% python3 -q
>>> import numpy as np
>>> from numpy import linalg as LA
>>> np.set_printoptions(precision=3, suppress=True, linewidth=200, legacy="1.25")
>>> def tidy(a):
...     return np.round(a, 3) + 0
... 
>>> W0 = 3 * np.eye(5) + np.ones((5, 5))
>>> print(W0)
[[4. 1. 1. 1. 1.]
 [1. 4. 1. 1. 1.]
 [1. 1. 4. 1. 1.]
 [1. 1. 1. 4. 1.]
 [1. 1. 1. 1. 4.]]
>>> vals, V = LA.eig(W0)
>>> tidy(W0 @ V[:, 0] - vals[0] * V[:, 0])
array([0., 0., 0., 0., 0.])
>>> np.fft.fft(W0[0])
array([8.+0.j, 3.+0.j, 3.+0.j, 3.+0.j, 3.+0.j])
>>> T = np.stack([W0, -1 * W0, W0[::-1]])
>>> np.einsum("bij,cij->bc", T, T)
array([[ 100., -100.,   64.],
       [-100.,  100.,  -64.],
       [  64.,  -64.,  100.]])
>>> tidy(LA.norm(T, axis=(1, 2)))
array([10., 10., 10.])
>>> print(T.shape)
(3, 5, 5)
>>> (T @ W0.T).shape
(3, 5, 5)
>>> LA.matrix_rank(T.reshape(3, -1))
2
>>> LA.matrix_rank(T)
array([5, 5, 5])
>>> vals, V = LA.eigvalsh(W0)
Traceback (most recent call last):
  File "<python-input-16>", line 1, in <module>
    vals, V = LA.eigvalsh(W0)
    ^^^^^^^
ValueError: too many values to unpack (expected 2)
>>> vals, V = LA.eigh(W0)
>>> tidy(V.T @ W0 @ V)
array([[3., 0., 0., 0., 0.],
       [0., 3., 0., 0., 0.],
       [0., 0., 3., 0., 0.],
       [0., 0., 0., 3., 0.],
       [0., 0., 0., 0., 8.]])
>>> tidy(LA.eigvalsh(W0 @ W0))
array([ 9.,  9.,  9.,  9., 64.])
>>> tidy(LA.eigvalsh(W0 + 4 * np.eye(5)))
array([ 7.,  7.,  7.,  7., 12.])
>>> vals.sum(), np.trace(W0)
(20.0, 20.0)
>>> (vals > 1e-8).sum(), (vals < -1e-8).sum()
(5, 0)
>>> K = np.loadtxt("mat.csv", delimiter=",")
>>> K
array([[ 2., -1.,  1., -1., -1., -3., -1.],
       [ 2., -1.,  0., -2., -1., -3., -1.],
       [ 2., -1.,  0., -2.,  2., -6., -2.],
       [-1.,  0.,  0.,  0.,  2., -3., -1.],
       [ 1., -1.,  1.,  1.,  1., -6., -2.],
       [-2.,  0., -1.,  2.,  1.,  0.,  0.],
       [-1., -2., -1.,  1.,  0., -3., -1.],
       [ 1.,  2., -2.,  1.,  1., -3., -1.],
       [-2., -1., -2., -2.,  2.,  0.,  0.],
       [-1.,  0.,  2.,  0., -2., -6., -2.],
       [-1., -2., -1.,  1., -2.,  0.,  0.],
       [ 2.,  2.,  2.,  1., -2., -6., -2.]])
>>> M2 = K[0, 0] * K[1:] - np.outer(K[1:, 0], K[0])
>>> M2
array([[  0.,   0.,  -2.,  -2.,   0.,   0.,   0.],
       [  0.,   0.,  -2.,  -2.,   6.,  -6.,  -2.],
       [  0.,  -1.,   1.,  -1.,   3.,  -9.,  -3.],
       [  0.,  -1.,   1.,   3.,   3.,  -9.,  -3.],
       [  0.,  -2.,   0.,   2.,   0.,  -6.,  -2.],
       [  0.,  -5.,  -1.,   1.,  -1.,  -9.,  -3.],
       [  0.,   5.,  -5.,   3.,   3.,  -3.,  -1.],
       [  0.,  -4.,  -2.,  -6.,   2.,  -6.,  -2.],
       [  0.,  -1.,   5.,  -1.,  -5., -15.,  -5.],
       [  0.,  -5.,  -1.,   1.,  -5.,  -3.,  -1.],
       [  0.,   6.,   2.,   4.,  -2.,  -6.,  -2.]])
>>> K[:, 0] / K[0, 0]
array([ 1. ,  1. ,  1. , -0.5,  0.5, -1. , -0.5,  0.5, -1. , -0.5, -0.5,  1. ])
>>> np.flatnonzero(~M2.round(6).any(axis=1))
array([], dtype=int64)
>>> vec = np.array([0, -3, -3, 0, 0, 0, 2])
>>> np.einsum("ij,j->i", K, vec)
array([ -2.,   1.,  -1.,  -2.,  -4.,   3.,   7.,  -2.,   9., -10.,   9., -16.])
>>> LA.norm(K @ vec) <= LA.norm(K, 2) * LA.norm(vec) + 1e-9
True
>>> print(K @ (2 * vec))
[ -4.   2.  -2.  -4.  -8.   6.  14.  -4.  18. -20.  18. -32.]
>>> vec @ K
Traceback (most recent call last):
  File "<python-input-33>", line 1, in <module>
    vec @ K
    ~~~~^~~
ValueError: matmul: Input operand 1 has a mismatch in its core dimension 0, with gufunc signature (n?,k),(k,m?)->(n?,m?) (size 12 is different from 7)
>>> np.sign((K @ vec).round(6))
array([-1.,  1., -1., -1., -1.,  1.,  1., -1.,  1., -1.,  1., -1.])
>>> (K @ vec).argmax()
8
>>> K @ np.ones(7)
array([-4., -6., -7., -3., -5.,  0., -7., -1., -5., -9., -5., -3.])
>>> arr = np.load("m.npy")
>>> arr
array([[-2,  0,  0,  0,  0,  0,  0,  0],
       [ 0, -1,  0,  0,  0,  0,  0,  0],
       [ 0,  0,  3,  0,  0,  0,  0,  0],
       [ 0,  0,  0,  3,  0,  0,  0,  0],
       [ 0,  0,  0,  0, -3,  0,  0,  0],
       [ 0,  0,  0,  0,  0, -1,  0,  0],
       [ 0,  0,  0,  0,  0,  0, -3,  0],
       [ 0,  0,  0,  0,  0,  0,  0,  3]])
>>> arr.ravel(order="F")
array([-2,  0,  0,  0,  0,  0,  0,  0,  0, -1,  0,  0,  0,  0,  0,  0,  0,  0,  3,  0,  0,  0,  0,  0,  0,  0,  0,  3,  0,  0,  0,  0,  0,  0,  0,  0, -3,  0,  0,  0,  0,  0,  0,  0,  0, -1,  0,  0,
        0,  0,  0,  0,  0,  0, -3,  0,  0,  0,  0,  0,  0,  0,  0,  3])
>>> arr.reshape(-1, 2)
array([[-2,  0],
       [ 0,  0],
       [ 0,  0],
       [ 0,  0],
       [ 0, -1],
       [ 0,  0],
       [ 0,  0],
       [ 0,  0],
       [ 0,  0],
       [ 3,  0],
       [ 0,  0],
       [ 0,  0],
       [ 0,  0],
       [ 0,  3],
       [ 0,  0],
       [ 0,  0],
       [ 0,  0],
       [ 0,  0],
       [-3,  0],
       [ 0,  0],
       [ 0,  0],
       [ 0,  0],
       [ 0, -1],
       [ 0,  0],
       [ 0,  0],
       [ 0,  0],
       [ 0,  0],
       [-3,  0],
       [ 0,  0],
       [ 0,  0],
       [ 0,  0],
       [ 0,  3]])
>>> T = arr.reshape(8, 2, -1)
>>> T[:, 0]
array([[-2,  0,  0,  0],
       [ 0, -1,  0,  0],
       [ 0,  0,  3,  0],
       [ 0,  0,  0,  3],
       [ 0,  0,  0,  0],
       [ 0,  0,  0,  0],
       [ 0,  0,  0,  0],
       [ 0,  0,  0,  0]])
>>> arr[:, 1] @ arr[:, 7]
0
>>> arr.T @ arr
array([[4, 0, 0, 0, 0, 0, 0, 0],
       [0, 1, 0, 0, 0, 0, 0, 0],
       [0, 0, 9, 0, 0, 0, 0, 0],
       [0, 0, 0, 9, 0, 0, 0, 0],
       [0, 0, 0, 0, 9, 0, 0, 0],
       [0, 0, 0, 0, 0, 1, 0, 0],
       [0, 0, 0, 0, 0, 0, 9, 0],
       [0, 0, 0, 0, 0, 0, 0, 9]])
>>> tidy(LA.pinv(arr))
array([[-0.5  ,  0.   ,  0.   ,  0.   ,  0.   ,  0.   ,  0.   ,  0.   ],
       [ 0.   , -1.   ,  0.   ,  0.   ,  0.   ,  0.   ,  0.   ,  0.   ],
       [ 0.   ,  0.   ,  0.333,  0.   ,  0.   ,  0.   ,  0.   ,  0.   ],
       [ 0.   ,  0.   ,  0.   ,  0.333,  0.   ,  0.   ,  0.   ,  0.   ],
       [ 0.   ,  0.   ,  0.   ,  0.   , -0.333,  0.   ,  0.   ,  0.   ],
       [ 0.   ,  0.   ,  0.   ,  0.   ,  0.   , -1.   ,  0.   ,  0.   ],
       [ 0.   ,  0.   ,  0.   ,  0.   ,  0.   ,  0.   , -0.333,  0.   ],
       [ 0.   ,  0.   ,  0.   ,  0.   ,  0.   ,  0.   ,  0.   ,  0.333]])
>>> arr @ arr.T
array([[4, 0, 0, 0, 0, 0, 0, 0],
       [0, 1, 0, 0, 0, 0, 0, 0],
       [0, 0, 9, 0, 0, 0, 0, 0],
       [0, 0, 0, 9, 0, 0, 0, 0],
       [0, 0, 0, 0, 9, 0, 0, 0],
       [0, 0, 0, 0, 0, 1, 0, 0],
       [0, 0, 0, 0, 0, 0, 9, 0],
       [0, 0, 0, 0, 0, 0, 0, 9]])
>>> tidy(LA.det(arr))
-486.0
>>> print(tidy(np.sort(LA.eigvals(arr).real)))
[-3. -3. -2. -1. -1.  3.  3.  3.]
>>> (LA.matrix_power((arr != 0) + (arr.T != 0) + np.eye(8), 8) > 0).astype(int)
array([[1, 0, 0, 0, 0, 0, 0, 0],
       [0, 1, 0, 0, 0, 0, 0, 0],
       [0, 0, 1, 0, 0, 0, 0, 0],
       [0, 0, 0, 1, 0, 0, 0, 0],
       [0, 0, 0, 0, 1, 0, 0, 0],
       [0, 0, 0, 0, 0, 1, 0, 0],
       [0, 0, 0, 0, 0, 0, 1, 0],
       [0, 0, 0, 0, 0, 0, 0, 1]])
>>> np.flatnonzero(LA.matrix_power((arr != 0) + (arr.T != 0) + np.eye(8), 8)[2])
array([2])
